$ python -q
>>> import numpy as np
>>> np.set_printoptions(precision=2, suppress=True, linewidth=120)
>>> W0 = np.load("dump.npy")
>>> print(W0)
[[-18.57  -0.3   -5.12  -0.38  -5.35]
 [  9.63 -13.31  -4.28  -5.05   9.29]
 [-11.94  11.92   2.94   4.48  -9.3 ]
 [  4.53  15.1    8.98   5.95  -5.96]
 [ 10.85  12.63   9.41   5.08  -2.9 ]
 [-14.69  -9.52  -8.83  -3.92   0.26]
 [-16.96   6.36  -1.26   2.24  -8.09]
 [ -5.01 -14.99  -9.06  -5.91   5.77]
 [-18.55   0.87  -4.52   0.08  -5.9 ]
 [ -0.69 -15.56  -8.19  -6.07   7.32]
 [  3.   -15.36  -7.11  -5.94   8.32]
 [  9.85 -13.2   -4.16  -5.01   9.3 ]
 [ -0.34 -15.56  -8.1   -6.07   7.43]
 [-15.33   8.79   0.42   3.21  -8.78]
 [ 13.73 -10.49  -1.72  -3.89   9.13]
 [-16.83   6.6   -1.11   2.33  -8.17]]
>>> left, s, Vt = np.linalg.svd(W0)
>>> print(np.argmax(s[:-1] / (s[1:] + 1e-6)) + 1)
2
>>> other = left[:, :2] @ np.diag(s[:2]) @ Vt[:2]
>>> print(np.round(np.abs(W0 - other).max(), 2))
0.0
>>> print(round(float(np.linalg.norm(W0 - other, 2)), 2), np.round(s[2], 2))
0.0 0.0
>>> print(other)
[[-18.57  -0.3   -5.12  -0.38  -5.35]
 [  9.63 -13.31  -4.28  -5.05   9.29]
 [-11.94  11.92   2.94   4.48  -9.3 ]
 [  4.53  15.1    8.98   5.95  -5.96]
 [ 10.85  12.63   9.41   5.08  -2.9 ]
 [-14.69  -9.52  -8.83  -3.92   0.26]
 [-16.96   6.36  -1.26   2.24  -8.09]
 [ -5.01 -14.99  -9.06  -5.91   5.77]
 [-18.55   0.87  -4.52   0.08  -5.9 ]
 [ -0.69 -15.56  -8.19  -6.07   7.32]
 [  3.   -15.36  -7.11  -5.94   8.32]
 [  9.85 -13.2   -4.16  -5.01   9.3 ]
 [ -0.34 -15.56  -8.1   -6.07   7.43]
 [-15.33   8.79   0.42   3.21  -8.78]
 [ 13.73 -10.49  -1.72  -3.89   9.13]
 [-16.83   6.6   -1.11   2.33  -8.17]]
